$ python -q
>>> import numpy as np
>>> np.set_printoptions(precision=2, suppress=True, linewidth=200, legacy="1.25")
>>> data = np.loadtxt("a.csv", delimiter=",")
>>> data
array([[ 0.97, -0.26,  0.  ],
       [ 0.26,  0.97,  0.  ],
       [ 0.  ,  0.  ,  1.  ]])
>>> data[:, 2] @ data[:, 0]
0.0
>>> np.linalg.norm(data, axis=0)
array([1., 1., 1.])
>>> x = np.array([1, 0, 1])
>>> y = data @ x
>>> y
array([0.97, 0.26, 1.  ])
>>> np.linalg.solve(data.T, data[2])
array([0., 0., 1.])
>>> np.linalg.solve(data, data[:, 1])
array([0., 1., 0.])
>>> np.round(np.linalg.solve(data, 5 * y), 2) + 0
array([5., 0., 5.])
>>> P = np.triu(np.array([[5, -5, 4], [0, -2, -5], [0, 5, 2]]), 1) + np.eye(3)
>>> out = P @ data @ np.linalg.inv(P)
>>> np.linalg.matrix_rank(out)
3
>>> round(np.linalg.det(out), 2)
1.0
>>> x = np.array([-3, -2, -2])
>>> [p for p in range(1, 25) if np.allclose(np.linalg.matrix_power(data, p), np.eye(3))]
[24]
>>> 3 - np.linalg.matrix_rank(data - np.eye(3), tol=1e-8)
1
>>> np.linalg.inv(data)
array([[ 0.97,  0.26,  0.  ],
       [-0.26,  0.97,  0.  ],
       [ 0.  ,  0.  ,  1.  ]])
>>> round(float(np.linalg.norm(x)), 2), round(float(np.linalg.norm(data @ x)), 2)
(4.12, 4.12)
>>> np.abs(np.linalg.eigvals(data))
array([1., 1., 1.])
>>> K = np.cumsum(np.array([[0, 1, 0, 0],
...     [1, 0, 2, 0],
...     [0, 3, 2, 0],
...     [3, 0, 1, 3],
...     [3, 0, 0, 0],
...     [0, 2, 2, 0],
...     [0, 3, 2, 1],
...     [3, 3, 1, 2],
...     [3, 0, 0, 3],
...     [2, 1, 3, 3],
...     [3, 3, 1, 2],
...     [1, 3, 1, 0],
...     [2, 3, 0, 2],
...     [3, 1, 3, 1],
...     [3, 0, 0, 2],
...     [2, 2, 1, 3],
...     [0, 3, 3, 0],
...     [2, 3, 1, 0],
...     [0, 1, 2, 3],
...     [0, 2, 3, 1],
...     [3, 0, 0, 1],
...     [3, 1, 3, 1],
...     [3, 0, 0, 1],
...     [0, 1, 0, 1],
...     [2, 2, 0, 2],
...     [3, 3, 3, 1]]), axis=0)
>>> K
array([[ 0,  1,  0,  0],
       [ 1,  1,  2,  0],
       [ 1,  4,  4,  0],
       [ 4,  4,  5,  3],
       [ 7,  4,  5,  3],
       [ 7,  6,  7,  3],
       [ 7,  9,  9,  4],
       [10, 12, 10,  6],
       [13, 12, 10,  9],
       [15, 13, 13, 12],
       [18, 16, 14, 14],
       [19, 19, 15, 14],
       [21, 22, 15, 16],
       [24, 23, 18, 17],
       [27, 23, 18, 19],
       [29, 25, 19, 22],
       [29, 28, 22, 22],
       [31, 31, 23, 22],
       [31, 32, 25, 25],
       [31, 34, 28, 26],
       [34, 34, 28, 27],
       [37, 35, 31, 28],
       [40, 35, 31, 29],
       [40, 36, 31, 30],
       [42, 38, 31, 32],
       [45, 41, 34, 33]])
>>> q, evecs = np.linalg.qr(K[:, :2])[0], np.linalg.qr(K[:, 2:])[0]
>>> sig = np.linalg.svd(q.T @ evecs, compute_uv=False)
>>> sig
array([1.  , 0.38])
>>> (sig > 0.9).sum()
1
>>> np.degrees(np.arccos(sig.clip(0, 1)))
array([ 2.35, 67.76])
>>> round(float(np.linalg.norm(q @ q.T - evecs @ evecs.T, 2)), 2)
0.93
>>> th = np.radians(90)
>>> R = np.eye(4)
>>> R[2, 2] = R[0, 0] = np.cos(th)
>>> R[2, 0], R[0, 2] = -np.sin(th), np.sin(th)
>>> R.round(2) + 0
array([[ 0.,  0.,  1.,  0.],
       [ 0.,  1.,  0.,  0.],
       [-1.,  0.,  0.,  0.],
       [ 0.,  0.,  0.,  1.]])
>>> out = K @ R.T
>>> out
array([[  0.,   1.,   0.,   0.],
       [  2.,   1.,  -1.,   0.],
       [  4.,   4.,  -1.,   0.],
       [  5.,   4.,  -4.,   3.],
       [  5.,   4.,  -7.,   3.],
       [  7.,   6.,  -7.,   3.],
       [  9.,   9.,  -7.,   4.],
       [ 10.,  12., -10.,   6.],
       [ 10.,  12., -13.,   9.],
       [ 13.,  13., -15.,  12.],
       [ 14.,  16., -18.,  14.],
       [ 15.,  19., -19.,  14.],
       [ 15.,  22., -21.,  16.],
       [ 18.,  23., -24.,  17.],
       [ 18.,  23., -27.,  19.],
       [ 19.,  25., -29.,  22.],
       [ 22.,  28., -29.,  22.],
       [ 23.,  31., -31.,  22.],
       [ 25.,  32., -31.,  25.],
       [ 28.,  34., -31.,  26.],
       [ 28.,  34., -34.,  27.],
       [ 31.,  35., -37.,  28.],
       [ 31.,  35., -40.,  29.],
       [ 31.,  36., -40.,  30.],
       [ 31.,  38., -42.,  32.],
       [ 34.,  41., -45.,  33.]])
>>> np.allclose(np.linalg.norm(K, axis=1), np.linalg.norm(out, axis=1))
True
>>> np.linalg.svd(K, compute_uv=False), np.linalg.svd(out, compute_uv=False)
(array([229.24,   8.74,   5.95,   4.43]), array([229.24,   8.74,   5.95,   4.43]))
>>> P = K @ np.linalg.solve(K.T @ K, K.T)
>>> np.round(P @ K[:, 3], 2) + 0
array([ 0.,  0.,  0.,  3.,  3.,  3.,  4.,  6.,  9., 12., 14., 14., 16., 17., 19., 22., 22., 22., 25., 26., 27., 28., 29., 30., 32., 33.])
>>> W2 = K[[18, 14]].astype(float)
>>> for _ in range(3):
...     idx = np.linalg.norm(K[:, None] - W2, axis=-1).argmin(axis=1)
...     W2 = np.array([K[idx == j].mean(axis=0) for j in range(2)])
... 
>>> idx
array([1, 1, 1, 1, 1, 1, 1, 1, 1, 1, 1, 1, 1, 0, 0, 0, 0, 0, 0, 0, 0, 0, 0, 0, 0, 0])
>>> np.abs(W2[1] - W2[0]).argmax()
0
>>> Xs = K - K.mean(axis=0)
>>> evecs = np.linalg.svd(Xs)[2][:1]
>>> out = Xs - Xs @ evecs.T @ evecs
>>> (Xs @ evecs.T).std(axis=0)
array([23.92])
>>> F = np.loadtxt("dump.csv", delimiter=",")
>>> F
array([[ 0.09,  1.58,  0.  ,  0.68,  0.  ],
       [-0.32,  3.68,  0.  , -0.06,  0.03],
       [ 0.17,  6.36,  0.01, -0.47, -0.02],
       [ 0.13, -5.13,  0.01,  1.09, -0.01],
       [-0.02, -0.35,  0.  ,  0.32,  0.  ],
       [-0.07,  1.54,  0.  , -0.13,  0.01],
       [-0.06,  1.94,  0.01,  0.42, -0.01],
       [ 0.11,  0.89,  0.01, -0.09,  0.01],
       [-0.12, -2.3 ,  0.01, -0.25,  0.  ],
       [ 0.01,  2.85,  0.  , -0.43,  0.04],
       [ 0.05,  0.27,  0.  ,  0.28,  0.04],
       [-0.06, -1.9 ,  0.  , -0.53, -0.02],
       [-0.06,  3.59,  0.  , -1.09, -0.02],
       [-0.13, -1.85,  0.  , -0.23, -0.01],
       [ 0.12, -0.43,  0.  , -0.09, -0.01],
       [ 0.04, -5.1 ,  0.  ,  0.67,  0.02],
       [-0.11, -4.05,  0.  , -0.5 ,  0.  ],
       [-0.28,  1.67, -0.01,  0.25,  0.06],
       [-0.11,  1.74,  0.  ,  0.13,  0.02],
       [-0.2 , -1.03, -0.01,  0.7 , -0.01],
       [ 0.12,  1.61,  0.  , -0.8 , -0.02],
       [-0.15,  5.28,  0.  , -0.04, -0.02],
       [ 0.12, -2.41,  0.  ,  0.03,  0.05],
       [-0.02, -1.57,  0.  , -0.12, -0.02],
       [ 0.03,  5.32,  0.  , -0.57,  0.02],
       [ 0.09, -6.77,  0.  ,  0.04,  0.  ],
       [ 0.1 , -0.48,  0.  ,  0.78, -0.02]])
>>> x = np.array([-3, -1, -3, -3, 3])
>>> y = F @ x
>>> np.round(np.linalg.pinv(F) @ F, 2) + 0
array([[1., 0., 0., 0., 0.],
       [0., 1., 0., 0., 0.],
       [0., 0., 1., 0., 0.],
       [0., 0., 0., 1., 0.],
       [0., 0., 0., 0., 1.]])
>>> np.linalg.solve(F.T @ F, F.T @ y)
array([-3., -1., -3., -3.,  3.])
>>> np.linalg.lstsq(F, y)[0]
array([-3., -1., -3., -3.,  3.])
>>> rng = np.random.default_rng(345)
>>> y = y + 0.02 * rng.normal(size=27)
>>> y
array([-3.89, -2.46, -5.54,  1.39, -0.55, -0.94, -3.08, -0.99,  3.38, -1.46, -1.19,  3.61, -0.21,  2.91,  0.31,  3.03,  5.9 , -1.34, -1.71, -0.48,  0.36, -4.75,  2.13,  1.95, -3.63,  6.38, -2.2 ])
>>> beta, *_ = np.linalg.lstsq(F, y)
>>> beta.round()
array([-3., -1., -4., -3.,  3.])
>>> np.round(F.T @ (y - F @ beta), 2) + 0
array([0., 0., 0., 0., 0.])
>>> beta
array([-3.03, -1.  , -3.63, -3.  ,  2.92])
>>> [round(float(np.linalg.norm(np.linalg.solve(F.T @ F + lam * np.eye(5), F.T @ y))), 2) for lam in (0, 1, 10, 100)]
[6.4, 2.88, 1.37, 0.61]
>>> round(np.linalg.norm(y - F @ beta), 2)
0.09
